>>> import numpy as np
>>> np.set_printoptions(precision=2, suppress=True, linewidth=200, sign=" ")
>>> def rd(a):
...     return np.round(a, 2) + 0
... 
>>> sig = 20 * 0.9 ** np.arange(3)
>>> q, _ = np.linalg.qr(np.array([[0.3, -1.8, -0.1], [0.1, 0.3, 0.8], [-0.5, 1.3, 0.4]]))
>>> rng = np.random.default_rng(173)
>>> F = rng.normal(size=(22, 3)) * sig @ q
>>> rd(F)
array([[ -6.57,  16.74,   8.92],
       [ 20.2 , -13.47, -35.38],
       [ -8.51,   3.34,  22.92],
       [ 13.16, -38.76, -14.1 ],
       [ -0.05, -12.52,  14.24],
       [-14.07,   1.65,  28.62],
       [  1.38,  37.66, -19.85],
       [ 16.57,  -2.52, -24.02],
       [ 10.69, -14.24,   2.66],
       [ 14.95, -22.07,   9.41],
       [-21.58,   5.21,  16.36],
       [-32.08,  10.71,   2.22],
       [ -9.89,   6.54,  36.46],
       [ 51.51, -20.72, -31.26],
       [-13.25,  40.48,  18.44],
       [ 17.42,  11.35,  26.54],
       [ 14.41,  11.37, -42.63],
       [ 10.04,  19.83,  -7.68],
       [-30.28, -27.23,  -3.43],
       [ 18.44, -16.95, -17.46],
       [-23.24,   1.24,  -6.38],
       [  2.24,  -5.19,  33.76]])
>>> vec = np.array([7, 2, 0])
>>> rhs = F @ vec
>>> rd(np.linalg.pinv(F) @ F)
array([[ 1.,  0.,  0.],
       [ 0.,  1.,  0.],
       [ 0.,  0.,  1.]])
>>> rd(np.linalg.lstsq(F, rhs)[0])
array([ 7.,  2.,  0.])
>>> rhs = rhs + 0.1 * rng.normal(size=22)
>>> rd(rhs)
array([ -12.4 ,  114.42,  -52.7 ,   14.54,  -25.49,  -95.27,   84.97,  110.89,   46.15,   60.48, -140.52, -202.96,  -56.32,  319.19,  -11.72,  144.68,  123.41,  110.06, -266.39,   95.04, -160.02,
          5.29])
>>> c, *_ = np.linalg.lstsq(F, rhs)
>>> rd(np.linalg.norm(rhs - F @ c))
np.float64(0.47)
>>> rd(c)
array([ 7.,  2.,  0.])
>>> c.round()
array([ 7.,  2., -0.])
>>> rd(F.T @ (rhs - F @ c))
array([ 0.,  0.,  0.])
